% python3 -q
>>> import numpy as np
>>> import numpy.linalg as la
>>> np.set_printoptions(precision=2, suppress=True, linewidth=120, legacy="1.25")
>>> E = np.cumsum(np.array([[-5, -9, -7],
...     [-3, -4, 9],
...     [-5, 0, 9],
...     [7, 6, 1],
...     [-2, -4, 4],
...     [7, 9, 0],
...     [-6, -9, 5],
...     [-2, -5, 1],
...     [0, 8, -5],
...     [0, -8, -9],
...     [-5, 1, 7],
...     [2, -1, 2],
...     [-6, 9, -5],
...     [-2, -3, 7]]), axis=0)
>>> print(E)
[[ -5  -9  -7]
 [ -8 -13   2]
 [-13 -13  11]
 [ -6  -7  12]
 [ -8 -11  16]
 [ -1  -2  16]
 [ -7 -11  21]
 [ -9 -16  22]
 [ -9  -8  17]
 [ -9 -16   8]
 [-14 -15  15]
 [-12 -16  17]
 [-18  -7  12]
 [-20 -10  19]]
>>> vec = np.array([-3, -4, 1])
>>> target = E @ vec
>>> target
array([ 44,  78, 102,  58,  84,  27,  86, 113,  76,  99, 117, 117,  94, 119])
>>> la.solve(E.T @ E, E.T @ target)
array([-3., -4.,  1.])
>>> rng = np.random.default_rng(531)
>>> target = target + 0.3 * rng.normal(size=14)
>>> target
array([ 43.44,  78.26, 102.48,  58.15,  83.75,  26.95,  86.12, 113.06,  76.23,  99.21, 117.43, 117.3 ,  93.92, 119.34])
>>> b, *_ = la.lstsq(E, target)
>>> np.round(E.T @ (target - E @ b), 2) + 0
array([0., 0., 0.])
>>> out = E + rng.integers(-2, 3, (14, 1)) @ rng.integers(-2, 3, (1, 3))
>>> print(out)
[[ -9 -13  -3]
 [ -8 -13   2]
 [-13 -13  11]
 [ -8  -9  14]
 [ -4  -7  12]
 [ -5  -6  20]
 [ -9 -13  23]
 [ -5 -12  18]
 [-11 -10  19]
 [ -5 -12   4]
 [-14 -15  15]
 [ -8 -12  13]
 [-20  -9  14]
 [-24 -14  23]]
>>> la.matrix_rank(out - E, tol=1e-8)
1
>>> np.round(la.svd(out - E, compute_uv=False), 2) + 0
array([19.6,  0. ,  0. ])
>>> out - E
array([[-4, -4,  4],
       [ 0,  0,  0],
       [ 0,  0,  0],
       [-2, -2,  2],
       [ 4,  4, -4],
       [-4, -4,  4],
       [-2, -2,  2],
       [ 4,  4, -4],
       [-2, -2,  2],
       [ 4,  4, -4],
       [ 0,  0,  0],
       [ 4,  4, -4],
       [-2, -2,  2],
       [-4, -4,  4]])
>>> vec = np.array([0, 1, -3])
>>> target = out @ vec
>>> target
array([ -4, -19, -46, -51, -43, -66, -82, -66, -67, -24, -60, -51, -51, -83])
>>> np.round(la.pinv(out) @ out, 2) + 0
array([[1., 0., 0.],
       [0., 1., 0.],
       [0., 0., 1.]])
>>> target = target + 0.05 * rng.normal(size=14)
>>> target
array([ -4.06, -19.01, -46.01, -51.08, -42.98, -66.03, -82.03, -66.04, -66.97, -24.01, -59.97, -51.  , -51.05, -82.97])
>>> b, *_ = la.lstsq(out, target)
>>> print(b.round())
[-0.  1. -3.]
>>> b.round(2) + 0
array([ 0.,  1., -3.])
>>> round(float(la.norm(target - out @ b)), 2)
0.13
>>> np.round(out.T @ (target - out @ b), 2) + 0
array([0., 0., 0.])
>>> q, R = la.qr(E)
>>> print(q @ R)
[[ -5.  -9.  -7.]
 [ -8. -13.   2.]
 [-13. -13.  11.]
 [ -6.  -7.  12.]
 [ -8. -11.  16.]
 [ -1.  -2.  16.]
 [ -7. -11.  21.]
 [ -9. -16.  22.]
 [ -9.  -8.  17.]
 [ -9. -16.   8.]
 [-14. -15.  15.]
 [-12. -16.  17.]
 [-18.  -7.  12.]
 [-20. -10.  19.]]
>>> np.allclose(R.T @ R, E.T @ E)
True
>>> R
array([[ 41.41,  39.  , -46.36],
       [  0.  ,  19.98, -10.41],
       [  0.  ,   0.  , -29.48]])
>>> r0 = np.array([4, -2, 1, -2])
>>> r1 = np.array([2, -1, -1, 1])
>>> M = np.outer(r0, r1)
>>> M
array([[ 8, -4, -4,  4],
       [-4,  2,  2, -2],
       [ 2, -1, -1,  1],
       [-4,  2,  2, -2]])
>>> left, sv, Vt = la.svd(M)
>>> vecs = Vt[:(sv > 1e-8).sum()]
>>> vec = M[1] + 4 * M[0] + rng.integers(2) * np.eye(4)[1]
>>> vec
array([ 28., -14., -14.,  14.])
>>> np.diag(vecs.T @ vecs)
array([0.57, 0.14, 0.14, 0.14])
>>> la.matrix_rank(np.vstack([M, vec]))
1
>>> np.allclose(vecs.T @ vecs @ vec, vec)
True
>>> A = np.loadtxt("a.csv", delimiter=",")
>>> A
array([[-1.4 ,  0.2 ,  1.  ,  0.4 ],
       [-2.7 ,  0.9 ,  0.4 ,  1.3 ],
       [-2.93,  0.5 ,  0.3 ,  1.69]])
>>> out = A / la.norm(A, axis=1, keepdims=True)
>>> G = out @ out.T
>>> G
array([[1.  , 0.87, 0.85],
       [0.87, 1.  , 0.99],
       [0.85, 0.99, 1.  ]])
>>> (np.abs(G) > 0.9).astype(int)
array([[1, 0, 0],
       [0, 1, 1],
       [0, 1, 1]])
>>> (G - 2 * np.eye(3)).round(6).argmax(axis=1)
array([1, 2, 1])
>>> out = M[0, 0] * M[1:] - np.outer(M[1:, 0], M[0])
>>> out
array([[0, 0, 0, 0],
       [0, 0, 0, 0],
       [0, 0, 0, 0]])
>>> print(M[:, 0] / M[0, 0])
[ 1.   -0.5   0.25 -0.5 ]
>>> print(np.flatnonzero(~out.round(6).any(axis=1)))
[0 1 2]
>>> la.matrix_rank(out), la.matrix_rank(M)
(0, 1)
>>> feats = np.loadtxt("m.csv", delimiter=",")
>>> feats
array([[1., 0., 0.],
       [1., 1., 0.],
       [0., 2., 1.]])
>>> # triangular, det is the product of the diagonal
>>> la.matrix_power(feats - np.diag(np.diag(feats)), 3)
array([[0., 0., 0.],
       [0., 0., 0.],
       [0., 0., 0.]])
>>> la.matrix_rank(feats - feats[0, 0] * np.eye(3))
2
>>> feats @ feats
array([[1., 0., 0.],
       [2., 1., 0.],
       [2., 4., 1.]])
>>> np.sort(la.eigvals(feats))
array([1., 1., 1.])
>>> np.count_nonzero(feats)
5
>>> np.abs(feats).max()
2.0
>>> feats.mean(axis=0)
array([0.67, 1.  , 0.33])
>>> feats.sum(axis=1)
array([1., 2., 3.])
>>> la.matrix_rank(feats)
3
>>> np.trace(feats)
3.0
>>> m1 = np.array([[0.9, 0.3], [-0.4, 1.2], [-0.2, 1.0], [-0.3, 0.7]])
>>> m1
array([[ 0.9,  0.3],
       [-0.4,  1.2],
       [-0.2,  1. ],
       [-0.3,  0.7]])
>>> labels = rng.permutation(2)
>>> out = m1[:, labels] * rng.choice([-1, 1], 2)
>>> out
array([[ 0.9,  0.3],
       [-0.4,  1.2],
       [-0.2,  1. ],
       [-0.3,  0.7]])
>>> left, _, Vt = la.svd(m1.T @ out)
>>> np.round(left @ Vt, 2) + 0
array([[1., 0.],
       [0., 1.]])
>>> W = np.array([[1, -1, -2, 0, 1], [3, 0, -2, -3, -2]])
>>> b = np.array([5, 3, 0, 5, -2])
>>> H = np.maximum(out @ W + b, 0)
>>> (H > 0).mean(axis=0)
array([1., 1., 0., 1., 0.])
>>> cent = np.array([[8, 6], [4, 6], [5, 5], [6, 9], [6, 3]])
>>> print(H @ cent)
[[87.4 90.3]
 [87.6 82.2]
 [87.2 84. ]
 [85.  86.7]]
>>> print((H @ cent).round(6).argmax(axis=1))
[1 0 0 1]
